$ python3 -q
>>> import numpy as np
>>> np.set_printoptions(precision=2, suppress=True, linewidth=160, floatmode="fixed")
>>> def tidy(a):
...     return np.round(a, 2) + 0
... 
>>> feats = np.loadtxt("case8.csv", delimiter=",")
>>> print(feats)
[[-0.16 -0.03 -0.32 -0.01  0.01  0.58  0.02  0.18 -0.32  0.66 -0.10 -0.28 -0.52]
 [ 0.08 -0.51 -0.12 -0.05 -0.02  0.60 -0.22  0.02  0.00  0.58  0.18 -0.47 -0.33]
 [-0.24 -0.15  0.28 -0.10 -0.43  0.51 -0.43  0.24 -0.25  0.43  0.00 -0.20 -0.40]
 [ 0.33 -0.31  0.12  0.31  0.29 -0.45 -0.09 -0.05  0.36 -0.28 -0.05 -0.39 -0.11]
 [ 0.00 -0.82  0.81 -0.06 -0.19  0.19 -0.44 -0.09 -0.72  0.21  0.26  0.36 -0.01]
 [ 0.10 -0.47  0.11 -0.02 -0.05 -0.26 -0.47 -0.25 -0.26  0.32  0.19 -0.10 -0.45]
 [-0.10  0.78  0.44  0.12 -0.71 -0.15  0.45  0.42  0.66 -0.74 -0.32  0.14  0.45]
 [ 0.00 -0.71  0.13  0.05  0.11  0.72 -0.65 -0.17 -0.59  0.72  0.58 -0.27 -0.15]
 [-0.02 -0.25  0.83 -0.46 -0.61 -0.15 -0.31  0.10 -0.25 -0.19  0.46  0.74  0.28]
 [ 0.12 -0.36 -0.43  0.05  0.45  0.27 -0.13 -0.38 -0.18  0.24  0.18  0.13  0.04]]
>>> vec = np.array([8, -6, 4, 5, -2, -7, -5, -2, -4, 2, 7, 0, 2])
>>> h1 = np.maximum(feats @ vec, 0)
>>> tidy(np.tanh(feats @ vec))
array([-1.00,  0.93, -0.36,  1.00,  1.00,  1.00, -1.00,  1.00,  1.00,  0.99])
>>> tidy(h1)
array([ 0.00,  1.63,  0.00,  7.08, 14.39, 10.84,  0.00, 10.92, 10.38,  2.81])
>>> tidy(np.maximum(feats @ (3 * vec), 0))
array([ 0.00,  4.89,  0.00, 21.24, 43.17, 32.52,  0.00, 32.76, 31.14,  8.43])
>>> print(feats * (h1 > 1e-9)[:, None])
[[-0.00 -0.00 -0.00 -0.00  0.00  0.00  0.00  0.00 -0.00  0.00 -0.00 -0.00 -0.00]
 [ 0.08 -0.51 -0.12 -0.05 -0.02  0.60 -0.22  0.02  0.00  0.58  0.18 -0.47 -0.33]
 [-0.00 -0.00  0.00 -0.00 -0.00  0.00 -0.00  0.00 -0.00  0.00  0.00 -0.00 -0.00]
 [ 0.33 -0.31  0.12  0.31  0.29 -0.45 -0.09 -0.05  0.36 -0.28 -0.05 -0.39 -0.11]
 [ 0.00 -0.82  0.81 -0.06 -0.19  0.19 -0.44 -0.09 -0.72  0.21  0.26  0.36 -0.01]
 [ 0.10 -0.47  0.11 -0.02 -0.05 -0.26 -0.47 -0.25 -0.26  0.32  0.19 -0.10 -0.45]
 [-0.00  0.00  0.00  0.00 -0.00 -0.00  0.00  0.00  0.00 -0.00 -0.00  0.00  0.00]
 [ 0.00 -0.71  0.13  0.05  0.11  0.72 -0.65 -0.17 -0.59  0.72  0.58 -0.27 -0.15]
 [-0.02 -0.25  0.83 -0.46 -0.61 -0.15 -0.31  0.10 -0.25 -0.19  0.46  0.74  0.28]
 [ 0.12 -0.36 -0.43  0.05  0.45  0.27 -0.13 -0.38 -0.18  0.24  0.18  0.13  0.04]]
>>> f = np.array([7, -5, 1])
>>> tidy(np.polyval(f, feats[9]))
array([0.50, 3.71, 4.44, 0.77, 0.17, 0.16, 1.77, 3.91, 2.13, 0.20, 0.33, 0.47, 0.81])
>>> out = np.array([[6, 9],
...     [9, -7],
...     [0, -2],
...     [-4, -9],
...     [-5, 4],
...     [3, 7],
...     [4, 6],
...     [-9, 2],
...     [2, -3],
...     [-4, 6],
...     [5, 1],
...     [4, 3],
...     [5, 5]])
>>> tidy(np.einsum("ij,ij->i", feats, feats))
array([1.40, 1.39, 1.30, 0.99, 2.37, 1.02, 3.04, 2.80, 2.40, 0.91])
>>> tidy(np.einsum("ij->j", feats))
array([ 0.11, -2.83,  1.85, -0.17, -1.15,  1.86, -2.27,  0.02, -1.55,  1.95,  1.38, -0.34, -1.20])
>>> print(np.linalg.matrix_rank(feats @ out))
2
>>> np.linalg.matrix_rank(np.vstack([feats, out.T]))
np.int64(12)
>>> f, v = feats[0], feats[5]
>>> print(tidy(f @ f))
1.4
>>> pr = (f @ v) / (f @ f) * f
>>> np.linalg.matrix_rank(np.outer(f, v))
np.int64(1)
>>> tidy(np.linalg.norm(f + v) ** 2 + np.linalg.norm(f - v) ** 2)
np.float64(4.82)
>>> tidy(v - pr)
array([ 0.13, -0.46,  0.18, -0.02, -0.05, -0.38, -0.47, -0.29, -0.19,  0.18,  0.21, -0.04, -0.34])
